In [1]: import numpy as np

In [2]: np.set_printoptions(suppress=True, linewidth=160)

In [3]: m1 = np.array([[0, 0, 0, -1, -1, -1],
   ...:     [0, 0, 0, -2, -2, -1],
   ...:     [0, 0, 0, 0, -2, 0],
   ...:     [-2, -2, -2, 1, 1, 1],
   ...:     [-4, -4, -2, 2, 2, 1],
   ...:     [0, -4, 0, 0, 2, 0]])

In [4]: print(m1)
[[ 0  0  0 -1 -1 -1]
 [ 0  0  0 -2 -2 -1]
 [ 0  0  0  0 -2  0]
 [-2 -2 -2  1  1  1]
 [-4 -4 -2  2  2  1]
 [ 0 -4  0  0  2  0]]

In [5]: u = np.array([1, 5, 0, -1, 0, -1])

In [6]: M2 = m1 + np.outer(u, np.eye(6)[1])

In [7]: print(round(float(np.linalg.det(M2) / np.linalg.det(m1)), 4), np.round(1 + np.linalg.solve(m1, u)[1], 4))
1.25 1.25

In [8]: print(np.linalg.matrix_rank(M2 - m1))
1

In [9]: t3 = np.stack([m1, 3 * m1, m1[::-1]])

In [10]: print((t3 @ m1.T).shape)
(3, 6, 6)

In [11]: print(np.linalg.matrix_rank(t3.reshape(3, -1)))
2

In [12]: print(np.round(np.linalg.norm(t3, axis=(1, 2)), 4))
[ 9.798  29.3939  9.798 ]

In [13]: print(t3.sum(axis=0))
[[  0  -4   0  -4  -2  -4]
 [ -4  -4  -2  -6  -6  -3]
 [ -2  -2  -2   1  -7   1]
 [ -8  -8  -8   4   2   4]
 [-16 -16  -8   6   6   3]
 [  0 -16   0  -1   7  -1]]

In [14]: u, v = m1[1], m1[5]

In [15]: print(u @ v)
-4

In [16]: p = (u @ v) / (u @ u) * u

In [17]: print(np.linalg.matrix_rank(np.outer(u, v)))
1

In [18]: print(np.outer(u, v))
[[ 0  0  0  0  0  0]
 [ 0  0  0  0  0  0]
 [ 0  0  0  0  0  0]
 [ 0  8  0  0 -4  0]
 [ 0  8  0  0 -4  0]
 [ 0  4  0  0 -2  0]]

In [19]: print(round(float(np.linalg.norm(u + v) ** 2 + np.linalg.norm(u - v) ** 2), 4))
58.0

In [20]: print(np.round(v - p, 4))
[ 0.     -4.      0.     -0.8889  1.1111 -0.4444]

In [21]: O, evecs = np.linalg.qr(m1[:, :3])[0], np.linalg.qr(m1[:, 3:])[0]

In [22]: sigma = np.linalg.svd(O.T @ evecs, compute_uv=False)

In [23]: print(np.round(np.degrees(np.arccos(sigma.clip(0, 1))), 4))
[45. 45. 45.]

In [24]: print(round(np.linalg.norm(O @ O.T - evecs @ evecs.T, 2), 4))
0.7071

In [25]: print((sigma > 0.9).sum())
0

In [26]: print(sigma.round(4))
[0.7071 0.7071 0.7071]

In [27]: print(np.allclose(m1 @ m1.T, m1.T @ m1))
False

In [28]: print(round(float(np.linalg.det(m1)), 4))
-32.0

In [29]: print((m1 - m1.T) / 2)
[[ 0.   0.   0.   0.5  1.5 -0.5]
 [ 0.   0.   0.   0.   1.   1.5]
 [ 0.   0.   0.   1.   0.   0. ]
 [-0.5  0.  -1.   0.  -0.5  0.5]
 [-1.5 -1.   0.   0.5  0.  -0.5]
 [ 0.5 -1.5  0.  -0.5  0.5  0. ]]

In [30]: print(np.trace(m1))
3

In [31]: print(np.round(np.sort(np.abs(np.linalg.eigvals(m1))), 4))
[0.7363 0.7363 1.4726 1.4726 3.6891 7.3782]

In [32]: print(np.allclose(m1, m1.T))
False

In [33]: print((m1 + m1.T) / 2)
[[ 0.   0.   0.  -1.5 -2.5 -0.5]
 [ 0.   0.   0.  -2.  -3.  -2.5]
 [ 0.   0.   0.  -1.  -2.   0. ]
 [-1.5 -2.  -1.   1.   1.5  0.5]
 [-2.5 -3.  -2.   1.5  2.   1.5]
 [-0.5 -2.5  0.   0.5  1.5  0. ]]

In [34]: J = np.loadtxt("sample1.csv", delimiter=",")

In [35]: print(J)
[[ 0.6    -0.5     0.     -1.662   0.8    -0.2   ]
 [ 0.8    -0.2    -0.5    -0.532  -1.7     0.7   ]
 [ 0.6     1.      0.      2.9263 -0.4    -2.9   ]
 [-0.2     1.2    -0.1     3.5908 -0.3    -0.6   ]
 [ 1.      1.1     2.5     3.2394  1.3     1.3   ]
 [ 1.5     0.2     0.      0.6413  2.     -0.2   ]
 [ 1.9     1.     -1.4     3.05    0.4     0.7   ]
 [ 0.      1.      1.7     2.9181 -1.9    -1.    ]
 [ 0.4    -1.9     1.     -5.78    0.2    -2.1   ]
 [-1.2     0.5    -0.3     1.408  -1.5     1.2   ]
 [ 0.3     0.      1.3     0.1119  0.6     1.5   ]
 [ 0.7     1.5     0.3     4.5105  0.      1.3   ]
 [ 0.      0.1    -0.8     0.1674  0.1     0.6   ]
 [-0.7    -0.2    -1.4    -0.6552  1.6     0.3   ]
 [ 0.      1.3    -0.5     3.9    -0.7    -0.6   ]
 [ 0.4    -0.5     0.4    -1.4959 -0.3    -0.9   ]
 [ 0.9    -0.7     0.4    -2.1709  2.1     0.5   ]
 [-0.2     1.5    -0.3     4.4872 -0.3    -0.2   ]
 [ 1.     -0.9     1.3    -2.6679 -0.3     2.6   ]
 [-0.9     2.6    -0.7     7.7985 -0.8     0.5   ]
 [ 1.6     1.2     2.1     3.695   1.3    -0.1   ]
 [ 1.3     0.6    -0.1     1.8778  0.3    -0.3   ]
 [ 0.8    -0.5    -0.1    -1.5149 -0.8    -0.2   ]
 [ 1.3     0.1     0.4     0.1191 -0.9     0.9   ]
 [-1.3     1.1    -1.6     3.3918  0.8    -1.1   ]]

In [36]: vec = np.array([2, -2, 3, 0, -1, -4])

In [37]: rhs = J @ vec

In [38]: beta, lr = np.zeros(6), 1 / np.linalg.norm(J, 2) ** 2

In [39]: for i in range(60):
    ...:     beta -= lr * J.T @ (J @ beta - rhs)
    ...:     if i % 10 == 0: print(i, round(np.linalg.norm(J @ beta - rhs), 4))
    ...: 
0 25.6103
10 9.2686
20 3.4238
30 1.3143
40 0.5642
50 0.3231

In [40]: print(round(np.linalg.cond(J), 4))
135.2756

In [41]: print(beta.round(4))
[ 1.9761 -0.1875  3.0004 -0.6012 -0.9782 -3.9879]
